$ python3 -q
>>> import numpy as np
>>> np.set_printoptions(precision=2, suppress=True, linewidth=160, floatmode="fixed")
>>> tidy = lambda a: np.round(a, 2) + 0
>>> t = np.deg2rad(120)
>>> m1 = np.eye(13)
>>> m1[np.ix_([9, 1], [9, 1])] = [[np.cos(t), -np.sin(t)], [np.sin(t), np.cos(t)]]
>>> print(tidy(m1))
[[ 1.00  0.00  0.00  0.00  0.00  0.00  0.00  0.00  0.00  0.00  0.00  0.00  0.00]
 [ 0.00 -0.50  0.00  0.00  0.00  0.00  0.00  0.00  0.00  0.87  0.00  0.00  0.00]
 [ 0.00  0.00  1.00  0.00  0.00  0.00  0.00  0.00  0.00  0.00  0.00  0.00  0.00]
 [ 0.00  0.00  0.00  1.00  0.00  0.00  0.00  0.00  0.00  0.00  0.00  0.00  0.00]
 [ 0.00  0.00  0.00  0.00  1.00  0.00  0.00  0.00  0.00  0.00  0.00  0.00  0.00]
 [ 0.00  0.00  0.00  0.00  0.00  1.00  0.00  0.00  0.00  0.00  0.00  0.00  0.00]
 [ 0.00  0.00  0.00  0.00  0.00  0.00  1.00  0.00  0.00  0.00  0.00  0.00  0.00]
 [ 0.00  0.00  0.00  0.00  0.00  0.00  0.00  1.00  0.00  0.00  0.00  0.00  0.00]
 [ 0.00  0.00  0.00  0.00  0.00  0.00  0.00  0.00  1.00  0.00  0.00  0.00  0.00]
 [ 0.00 -0.87  0.00  0.00  0.00  0.00  0.00  0.00  0.00 -0.50  0.00  0.00  0.00]
 [ 0.00  0.00  0.00  0.00  0.00  0.00  0.00  0.00  0.00  0.00  1.00  0.00  0.00]
 [ 0.00  0.00  0.00  0.00  0.00  0.00  0.00  0.00  0.00  0.00  0.00  1.00  0.00]
 [ 0.00  0.00  0.00  0.00  0.00  0.00  0.00  0.00  0.00  0.00  0.00  0.00  1.00]]
>>> # 12 blocks once reordered
>>> print(np.flatnonzero(np.linalg.matrix_power((m1 != 0) + (m1.T != 0) + np.eye(13), 13)[1]))
[1 9]
>>> print(tidy(np.linalg.det(m1)))
1.0
>>> print(tidy(np.sort(np.linalg.eigvals(m1).real)))
[-0.50 -0.50  1.00  1.00  1.00  1.00  1.00  1.00  1.00  1.00  1.00  1.00  1.00]
>>> F = np.array([[5, 2, 0, 0, -4, -2, 0, 2, 4, -3, 3],
...     [2, -1, 1, -1, 1, -2, 5, -2, 0, 4, 2],
...     [-3, -5, -2, -1, 1, -1, 0, -2, -3, 0, 0],
...     [-5, 0, 5, 1, 1, 2, 0, -2, 3, 1, -2],
...     [0, -1, 2, -2, 0, -4, 3, 0, 1, 1, 3],
...     [5, -5, 2, -2, -5, -3, -1, 2, -3, 5, 4],
...     [-3, -5, 3, -4, 0, -3, 0, -5, -4, 1, -4],
...     [0, -2, -3, 4, -1, -2, 3, 1, -3, -1, 0],
...     [0, 3, -2, -5, -5, 3, 4, 1, 1, -4, 3],
...     [0, 1, 4, -1, -1, -2, 4, -5, 3, 1, -3],
...     [1, -4, -1, 2, -5, 1, 5, -4, 2, 4, -2],
...     [-4, -4, 4, -4, -5, -4, -1, 5, 5, 5, 1],
...     [-3, 4, 5, 3, 5, 4, 5, 1, -1, 5, 4]])
>>> F[:, 9] = 5 * F[:, 7]
>>> print(F)
[[  5   2   0   0  -4  -2   0   2   4  10   3]
 [  2  -1   1  -1   1  -2   5  -2   0 -10   2]
 [ -3  -5  -2  -1   1  -1   0  -2  -3 -10   0]
 [ -5   0   5   1   1   2   0  -2   3 -10  -2]
 [  0  -1   2  -2   0  -4   3   0   1   0   3]
 [  5  -5   2  -2  -5  -3  -1   2  -3  10   4]
 [ -3  -5   3  -4   0  -3   0  -5  -4 -25  -4]
 [  0  -2  -3   4  -1  -2   3   1  -3   5   0]
 [  0   3  -2  -5  -5   3   4   1   1   5   3]
 [  0   1   4  -1  -1  -2   4  -5   3 -25  -3]
 [  1  -4  -1   2  -5   1   5  -4   2 -20  -2]
 [ -4  -4   4  -4  -5  -4  -1   5   5  25   1]
 [ -3   4   5   3   5   4   5   1  -1   5   4]]
>>> U, s = np.linalg.svd(F)
Traceback (most recent call last):
  File "<python-input-14>", line 1, in <module>
    U, s = np.linalg.svd(F)
    ^^^^
ValueError: too many values to unpack (expected 2)
>>> U, s, VT = np.linalg.svd(F, full_matrices=False)
>>> print(tidy(np.cumsum(s ** 2) / np.sum(s ** 2)))
[0.76 0.83 0.88 0.92 0.95 0.97 0.99 1.00 1.00 1.00 1.00]
>>> print(tidy(np.abs(VT[0])))
[0.04 0.05 0.03 0.01 0.04 0.00 0.08 0.19 0.04 0.97 0.12]
>>> print(tidy(s / s[0]))
[1.00 0.31 0.25 0.25 0.19 0.16 0.15 0.11 0.07 0.03 0.00]
>>> print(np.abs(U[:, 0]).round(6).argmax())
6
>>> print(tidy(U.T @ F @ VT.T))
[[55.19  0.00  0.00  0.00  0.00  0.00  0.00  0.00  0.00  0.00  0.00]
 [ 0.00 16.94  0.00  0.00  0.00  0.00  0.00  0.00  0.00  0.00  0.00]
 [ 0.00  0.00 13.87  0.00  0.00  0.00  0.00  0.00  0.00  0.00  0.00]
 [ 0.00  0.00  0.00 13.60  0.00  0.00  0.00  0.00  0.00  0.00  0.00]
 [ 0.00  0.00  0.00  0.00 10.72  0.00  0.00  0.00  0.00  0.00  0.00]
 [ 0.00  0.00  0.00  0.00  0.00  8.69  0.00  0.00  0.00  0.00  0.00]
 [ 0.00  0.00  0.00  0.00  0.00  0.00  8.30  0.00  0.00  0.00  0.00]
 [ 0.00  0.00  0.00  0.00  0.00  0.00  0.00  5.88  0.00  0.00  0.00]
 [ 0.00  0.00  0.00  0.00  0.00  0.00  0.00  0.00  3.75  0.00  0.00]
 [ 0.00  0.00  0.00  0.00  0.00  0.00  0.00  0.00  0.00  1.81  0.00]
 [ 0.00  0.00  0.00  0.00  0.00  0.00  0.00  0.00  0.00  0.00  0.00]]
